% ipython --no-banner

In [1]: import numpy as np

In [2]: import numpy.linalg as la

In [3]: np.set_printoptions(precision=1, suppress=True, linewidth=140, sign=" ")

In [4]: X = np.load("out15.npy")

In [5]: X
Out[5]: 
array([[ 1, -1,  1, -1,  1, -1,  1, -1],
       [ 1, -1, -1,  1, -1,  1,  1, -1]])

In [6]: Y = X / np.sqrt((X ** 2).mean(axis=1, keepdims=True))

In [7]: la.norm(Y, axis=1)
Out[7]: array([ 2.8,  2.8])

In [8]: Y[1]
Out[8]: array([ 1., -1., -1.,  1., -1.,  1.,  1., -1.])

In [9]: X - X.mean(axis=1, keepdims=True)
Out[9]: 
array([[ 1., -1.,  1., -1.,  1., -1.,  1., -1.],
       [ 1., -1., -1.,  1., -1.,  1.,  1., -1.]])

In [10]: la.matrix_rank(X - X.mean(axis=1, keepdims=True))
Out[10]: np.int64(2)

In [11]: u = np.array([4, 1])

In [12]: np.correlate(X[0], X[1], "full")
Out[12]: array([-1,  2, -1,  0,  1, -2,  1,  0,  1, -2,  1,  0, -1,  2, -1])

In [13]: np.array([np.convolve(row, u, "same") for row in X])
Out[13]: 
array([[ 4, -3,  3, -3,  3, -3,  3, -3],
       [ 4, -3, -5,  3, -3,  3,  5, -3]])

In [14]: np.cross(X[0, :3], X[1, :3])
Out[14]: array([ 2,  2,  0])

In [15]: u, r1 = X[0], X[1]

In [16]: u @ u
Out[16]: np.int64(8)

In [17]: u @ r1
Out[17]: np.int64(0)

In [18]: p = (u @ r1) / (u @ u) * u

In [19]: r1 - p
Out[19]: array([ 1., -1., -1.,  1., -1.,  1.,  1., -1.])

In [20]: p
Out[20]: array([ 0., -0.,  0., -0.,  0., -0.,  0., -0.])

In [21]: la.matrix_rank(np.outer(u, r1))
Out[21]: np.int64(1)

In [22]: np.outer(u, r1)
Out[22]: 
array([[ 1, -1, -1,  1, -1,  1,  1, -1],
       [-1,  1,  1, -1,  1, -1, -1,  1],
       [ 1, -1, -1,  1, -1,  1,  1, -1],
       [-1,  1,  1, -1,  1, -1, -1,  1],
       [ 1, -1, -1,  1, -1,  1,  1, -1],
       [-1,  1,  1, -1,  1, -1, -1,  1],
       [ 1, -1, -1,  1, -1,  1,  1, -1],
       [-1,  1,  1, -1,  1, -1, -1,  1]])

In [23]: M = np.load("arr.npy")

In [24]: M
Out[24]: 
array([[ 7, -2, -6,  1, -5,  8, -9],
       [-2, -2, -1, -9,  3, -5, -3],
       [-2, -7, -8, -6, -2,  8,  9],
       [-6,  8,  0,  9,  0,  6,  7],
       [-6,  8,  0,  9,  0,  6,  7]])

In [25]: M[4] @ M[2]
Out[25]: np.int64(13)

In [26]: la.norm(M, axis=1).argmax()
Out[26]: np.int64(2)

In [27]: la.norm(M, axis=0)
Out[27]: array([ 11.4,  13.6,  10. ,  16.7,   6.2,  15. ,  16.4])

In [28]: round(la.norm(M, 2), 1)
Out[28]: np.float64(25.0)

In [29]: np.round(la.norm(M[4], 1), 1), round(la.norm(M[4], np.inf), 1)
Out[29]: (np.float64(36.0), np.float64(9.0))

In [30]: C2 = M.T @ M

In [31]: (M @ M.T).shape
Out[31]: (5, 5)

In [32]: C2
Out[32]: 
array([[ 129,  -92,  -24,  -71,  -37,  -22, -159],
       [ -92,  185,   70,  202,   18,   34,   73],
       [ -24,   70,  101,   51,   43, -107,  -15],
       [ -71,  202,   51,  280,  -20,  113,   90],
       [ -37,   18,   43,  -20,   38,  -71,   18],
       [ -22,   34, -107,  113,  -71,  225,   99],
       [-159,   73,  -15,   90,   18,   99,  269]])

In [33]: np.allclose(C2, C2.T)
Out[33]: True

In [34]: np.diag(C2)
Out[34]: array([ 129,  185,  101,  280,   38,  225,  269])

In [35]: la.matrix_rank(C2)
Out[35]: np.int64(4)

In [36]: la.matrix_rank(C2, rtol=0.1)
Out[36]: np.int64(3)

In [37]: np.argsort(-la.norm(C2, axis=0).round(6), kind="stable")[:3]
Out[37]: array([ 3,  6,  1])

In [38]: la.cond(C2) > 100
Out[38]: np.True_

In [39]: round(float(la.norm(C2, 2) / la.norm(C2)), 1)
Out[39]: 0.8

In [40]: U, sigma, vt = la.svd(M)

In [41]: evecs = vt[:(sigma > 1e-8).sum()]

In [42]: rng = np.random.default_rng(46)

In [43]: x0 = M[1] + -1 * M[4] + rng.integers(2) * np.eye(7)[5]

In [44]: x0
Out[44]: array([  4., -10.,  -1., -18.,   3., -10., -10.])

In [45]: np.allclose(evecs.T @ evecs @ x0, x0)
Out[45]: False

In [46]: la.matrix_rank(np.vstack([M, x0]))
Out[46]: np.int64(5)

In [47]: arr = np.load("test14.npy")

In [48]: arr
Out[48]: 
array([[ 1.2, -0.3,  0.3, -1.6, -0.1, -0.1, -0.3],
       [ 0.3, -0.1,  0.1, -0.5,  0. , -0.2, -0.2],
       [-2.9,  2.3,  0. ,  2.6,  0. , -0.8,  0.6]])

In [49]: Y = np.array([[-2, -3, -2],
    ...:     [0, 3, -1],
    ...:     [-2, -3, 2],
    ...:     [-3, -1, -1],
    ...:     [-3, 1, 2],
    ...:     [-2, 0, -3],
    ...:     [-1, 0, -3]])

In [50]: Y.T @ arr.T
Out[50]: 
array([[ 2.6,  1.3, -1. ],
       [-3.9, -1. , 13. ],
       [ 1.1,  1.4,  1.5]])

In [51]: np.vstack([arr, Y.T]).shape
Out[51]: (6, 7)

In [52]: la.matrix_rank(np.vstack([arr, Y.T]))
Out[52]: np.int64(6)

In [53]: np.einsum("ij->j", arr)
Out[53]: array([-1.4,  1.9,  0.4,  0.5, -0.1, -1.1,  0.1])
